$ python -q
>>> import numpy as np
>>> np.set_printoptions(suppress=True, linewidth=160)
>>> tidy = lambda a: np.round(a, 3) + 0
>>> M = np.load("w.npy")
>>> tidy(M)
array([[ 0.354,  0.132,  0.019, -0.449, -0.096],
       [ 0.132,  0.973, -0.004,  0.092,  0.02 ],
       [ 0.019, -0.004,  0.999,  0.013,  0.003],
       [-0.449,  0.092,  0.013,  0.687, -0.067],
       [-0.096,  0.02 ,  0.003, -0.067,  0.986]])
>>> Uu, s, Vt = np.linalg.svd(M)
>>> np.argmax(s[:-1] / (s[1:] + 1e-6)) + 1
np.int64(4)
>>> tidy(s)
array([1., 1., 1., 1., 0.])
>>> A2 = Uu[:, :4] @ np.diag(s[:4]) @ Vt[:4]
>>> np.linalg.matrix_rank(A2)
np.int64(4)
>>> tidy(np.linalg.norm(M - A2, 2)), tidy(s[4])
(np.float64(0.0), np.float64(0.0))
>>> tidy(np.abs(M - A2).max())
np.float64(0.0)
>>> tidy(np.linalg.norm(M - A2) / np.linalg.norm(M))
np.float64(0.0)
>>> tidy(A2)
array([[ 0.354,  0.132,  0.019, -0.449, -0.096],
       [ 0.132,  0.973, -0.004,  0.092,  0.02 ],
       [ 0.019, -0.004,  0.999,  0.013,  0.003],
       [-0.449,  0.092,  0.013,  0.687, -0.067],
       [-0.096,  0.02 ,  0.003, -0.067,  0.986]])
>>> Uu, s, Vt = np.linalg.svd(M)
>>> vecs = Vt[:(s > 1e-8).sum()]
>>> rng = np.random.default_rng(7331)
>>> x = M[1] + -2 * M[2] + rng.integers(2) * np.eye(5)[4]
>>> tidy(x)
array([ 0.093,  0.981, -2.003,  0.065,  1.014])
>>> tidy(vecs.T @ vecs)
array([[ 0.354,  0.132,  0.019, -0.449, -0.096],
       [ 0.132,  0.973, -0.004,  0.092,  0.02 ],
       [ 0.019, -0.004,  0.999,  0.013,  0.003],
       [-0.449,  0.092,  0.013,  0.687, -0.067],
       [-0.096,  0.02 ,  0.003, -0.067,  0.986]])
>>> np.linalg.matrix_rank(np.vstack([M, x]))
np.int64(5)
>>> tidy(np.diag(vecs.T @ vecs))
array([0.354, 0.973, 0.999, 0.687, 0.986])
>>> X = np.load("m.npy")
>>> X
array([[2, 2, 2, 3, 1],
       [1, 2, 0, 3, 0],
       [1, 2, 2, 3, 2]])
>>> A2 = X[0, 0] * X[1:] - np.outer(X[1:, 0], X[0])
>>> A2
array([[ 0,  2, -2,  3, -1],
       [ 0,  2,  2,  3,  3]])
>>> np.linalg.matrix_rank(A2), np.linalg.matrix_rank(X)
(np.int64(2), np.int64(3))
>>> A2 = np.array([[2], [2], [3]])
>>> basis = np.array([[8, 3, 3, 5, 9]])
>>> J = A2 @ basis
>>> J
array([[16,  6,  6, 10, 18],
       [16,  6,  6, 10, 18],
       [24,  9,  9, 15, 27]])
>>> w, vecs = np.linalg.eigh(M)
>>> x = np.array([-9, 4, -1, 0, -3])
>>> tidy(x @ M @ x)
np.float64(39.396)
>>> tidy(np.linalg.eigvalsh(M[1:, 1:]))
array([0.646, 1.   , 1.   , 1.   ])
>>> tidy(np.abs(M).sum(axis=1).max()), tidy(np.abs(w).max())
(np.float64(1.309), np.float64(1.0))
>>> tidy(np.linalg.norm(J))
np.float64(56.533)
>>> np.abs(J).max()
np.int64(27)
>>> tidy(J.mean(axis=0))
array([18.667,  7.   ,  7.   , 11.667, 21.   ])
>>> J.sum(axis=1)
array([56, 56, 84])
>>> J.sum(axis=0)
array([56, 21, 21, 35, 63])
>>> np.zeros(3, 5)
Traceback (most recent call last):
  File "<python-input-41>", line 1, in <module>
    np.zeros(3, 5)
    ~~~~~~~~^^^^^^
TypeError: Cannot interpret '5' as a data type
>>> np.linalg.matrix_rank(J, rtol=0.1)
np.int64(1)
>>> np.linalg.cond(J) > 100
np.True_
>>> [round(float(x), 3) for x in np.linalg.svd(J, compute_uv=False)[:3]]
[56.533, 0.0, 0.0]
>>> W0 = np.load("x.npy")
>>> W0
array([[ 0.3, -0.2, -0.1, -0.6],
       [-0.6,  1. ,  0.3, -0.2]])
>>> A2 = W0 / np.sqrt((W0 ** 2).mean(axis=1, keepdims=True))
>>> np.linalg.matrix_rank(W0 - W0.mean(axis=1, keepdims=True))
np.int64(2)
>>> np.linalg.matrix_rank(A2) == np.linalg.matrix_rank(W0)
np.True_
>>> A2 = np.array([[-1, 3, 0, -1, -5],
...     [9, 6, 2, 1, 3],
...     [8, 1, -3, 2, 8],
...     [-2, 4, 6, 7, -9]])
>>> A = A2.T @ A2
>>> A
array([[150,  51, -18,  12, 114],
       [ 51,  62,  33,  33, -25],
       [-18,  33,  49,  38, -72],
       [ 12,  33,  38,  55, -39],
       [114, -25, -72, -39, 179]])
>>> idx = rng.permutation(5)
>>> idx
array([0, 2, 3, 4, 1])
>>> A2 = A[idx][:, idx]
>>> tidy(np.linalg.det(A2)), tidy(np.linalg.det(A[idx]))
(np.float64(0.0), np.float64(0.0))
>>> np.diag(A2)
array([150,  49,  55, 179,  62])
>>> np.allclose(A2, A)
False
>>> w1 = np.array([[-8, -7, -6, -8, -7, 1],
...     [-5, -9, 2, -6, -2, 5],
...     [-5, 8, -3, -6, 9, 5],
...     [9, -1, 4, -3, -6, -3],
...     [0, 5, -5, 1, 4, -3]])
>>> beta = np.array([1, 3, 1, 3, 1, 1])
>>> H = np.maximum(A @ w1 + beta, 0)
>>> (H > 0).astype(int)
array([[0, 0, 0, 0, 0, 0],
       [0, 0, 0, 0, 0, 1],
       [1, 0, 1, 0, 0, 1],
       [1, 0, 1, 0, 0, 1],
       [0, 0, 0, 0, 0, 0]])
>>> H
array([[  0,   0,   0,   0,   0,   0],
       [  0,   0,   0,   0,   0, 503],
       [ 77,   0, 540,   0,   0, 495],
       [ 45,   0, 296,   0,   0, 320],
       [  0,   0,   0,   0,   0,   0]])
>>> np.linalg.matrix_rank(H)
np.int64(3)
>>> (H > 0).mean(axis=0)
array([0.4, 0. , 0.4, 0. , 0. , 0.6])
>>> basis = np.array([[1, 2, -3],
...     [-3, -1, 1],
...     [-2, 3, 1],
...     [3, -1, 3],
...     [-2, 3, 3],
...     [-1, 2, 0]])
>>> w1 @ basis
array([[ 14, -38, -34],
       [ -1,  15, -16],
       [-64,  16,  29],
       [ 10,  10, -51],
       [ -7, -15,  15]])
>>> H @ basis
array([[    0,     0,     0],
       [ -503,  1006,     0],
       [-1498,  2764,   309],
       [ -867,  1618,   161],
       [    0,     0,     0]])
>>> A2 = np.array([[1, 1], [1, -1]])
>>> E = np.kron(A2, np.kron(A2, A2))[rng.permutation(8)][:2]
>>> E
array([[ 1,  1,  1,  1, -1, -1, -1, -1],
       [ 1,  1, -1, -1,  1,  1, -1, -1]])
>>> T = np.stack([E, -1 * E, E[::-1]])
>>> np.einsum("bij,cij->bc", T, T)
array([[ 16, -16,   0],
       [-16,  16,   0],
       [  0,   0,  16]])
>>> T.sum(axis=0)
array([[ 1,  1, -1, -1,  1,  1, -1, -1],
       [ 1,  1,  1,  1, -1, -1, -1, -1]])
>>> np.linalg.matrix_rank(T)
array([2, 2, 2])
>>> (T @ E.T).shape
(3, 2, 2)
>>> E.mean(axis=0)
array([ 1.,  1.,  0.,  0.,  0.,  0., -1., -1.])
>>> np.zeros(2, 8)
Traceback (most recent call last):
  File "<python-input-78>", line 1, in <module>
    np.zeros(2, 8)
    ~~~~~~~~^^^^^^
TypeError: Cannot interpret '8' as a data type
>>> tidy(np.linalg.norm(E))
np.float64(4.0)
>>> np.diff(E, axis=0)
array([[ 0,  0, -2, -2,  2,  2,  0,  0]])
>>> tidy(np.linalg.svd(E, compute_uv=False))
array([2.828, 2.828])
>>> E - E[0]
array([[ 0,  0,  0,  0,  0,  0,  0,  0],
       [ 0,  0, -2, -2,  2,  2,  0,  0]])
>>> E.sum(axis=0)
array([ 2,  2,  0,  0,  0,  0, -2, -2])
>>> np.linalg.matrix_rank(E)
np.int64(2)
>>> np.count_nonzero(E)
np.int64(16)
>>> A2 = E + rng.integers(-2, 3, (2, 1)) @ rng.integers(-2, 3, (1, 8))
>>> A2
array([[ 3,  1,  1,  1, -3, -1, -5, -5],
       [-1,  1, -1, -1,  3,  1,  3,  3]])
>>> A2 - E
array([[ 2,  0,  0,  0, -2,  0, -4, -4],
       [-2,  0,  0,  0,  2,  0,  4,  4]])
>>> np.abs(A2 - E).sum(axis=1)
array([12, 12])
>>> A2 = E / np.linalg.norm(E, axis=1, keepdims=True)
>>> gram = A2 @ A2.T
>>> (gram - 2 * np.eye(2)).round(6).argmax(axis=1)
array([1, 0])
>>> np.argwhere(np.triu(np.abs(gram) > 0.95, 1))
array([], shape=(0, 2), dtype=int64)
>>> np.degrees(np.arccos(np.clip(gram[0, 1], -1, 1)))
np.float64(90.0)
>>> (np.abs(gram) > 0.9).astype(int)
array([[1, 0],
       [0, 1]])
>>> tidy(gram)
array([[1., 0.],
       [0., 1.]])
>>> m1 = np.load("block11.npy")
>>> m1
array([[-3.,  0., -4., -6.,  0.],
       [ 5., -3., -1.,  7., -9.],
       [-3.,  2., -5.,  8., -8.],
       [ 0.,  0.,  0., -3., -3.],
       [ 0.,  0.,  0.,  3.,  4.]])
>>> proj = np.triu(np.array([[7, -1, 5, -4, 2],
...     [1, 6, -5, 7, 9],
...     [9, 5, 0, -8, -1],
...     [-1, 8, 8, -4, 6],
...     [4, 6, 8, -8, 6]]), 1) + np.eye(5)
>>> A2 = proj @ m1 @ np.linalg.inv(proj)
>>> proj @ m1 - m1 @ proj
array([[-20.,  10.,  -9.,   7.,  27.],
       [ 15.,  -5., -15.,  -1.,  29.],
       [  0.,  -3.,  25., -45., -45.],
       [  0.,   0.,   0.,  18.,  42.],
       [  0.,   0.,   0.,   0., -18.]])
>>> tidy(np.linalg.norm(m1) ** 2 / np.linalg.norm(m1, 2) ** 2)
np.float64(1.502)
>>> tidy(np.linalg.norm(m1, 1)), tidy(np.linalg.norm(m1, np.inf))
(np.float64(27.0), np.float64(26.0))
>>> tidy(np.linalg.norm(m1, axis=1))
array([ 7.81 , 12.845, 12.884,  4.243,  5.   ])
>>> idx = rng.permutation(5)
>>> idx
array([4, 3, 1, 0, 2])
>>> A2 = m1[idx][:, idx]
>>> tidy(np.sort(np.abs(np.linalg.eigvals(A2))))
array([1.303, 2.303, 2.573, 2.573, 8.306])
>>> np.allclose(A2, m1)
False
>>> A2
array([[ 4.,  3.,  0.,  0.,  0.],
       [-3., -3.,  0.,  0.,  0.],
       [-9.,  7., -3.,  5., -1.],
       [ 0., -6.,  0., -3., -4.],
       [-8.,  8.,  2., -3., -5.]])
>>> tidy(np.linalg.det(A2)), tidy(np.linalg.det(m1[idx]))
(np.float64(165.0), np.float64(165.0))
>>> O = m1.astype(float).copy()
>>> for j in range(5):
...     O[:, j] -= O[:, :j] @ (O[:, :j].T @ O[:, j])
...     O[:, j] /= np.linalg.norm(O[:, j])
... 
>>> tidy(O.T @ O)
array([[1., 0., 0., 0., 0.],
       [0., 1., 0., 0., 0.],
       [0., 0., 1., 0., 0.],
       [0., 0., 0., 1., 0.],
       [0., 0., 0., 0., 1.]])
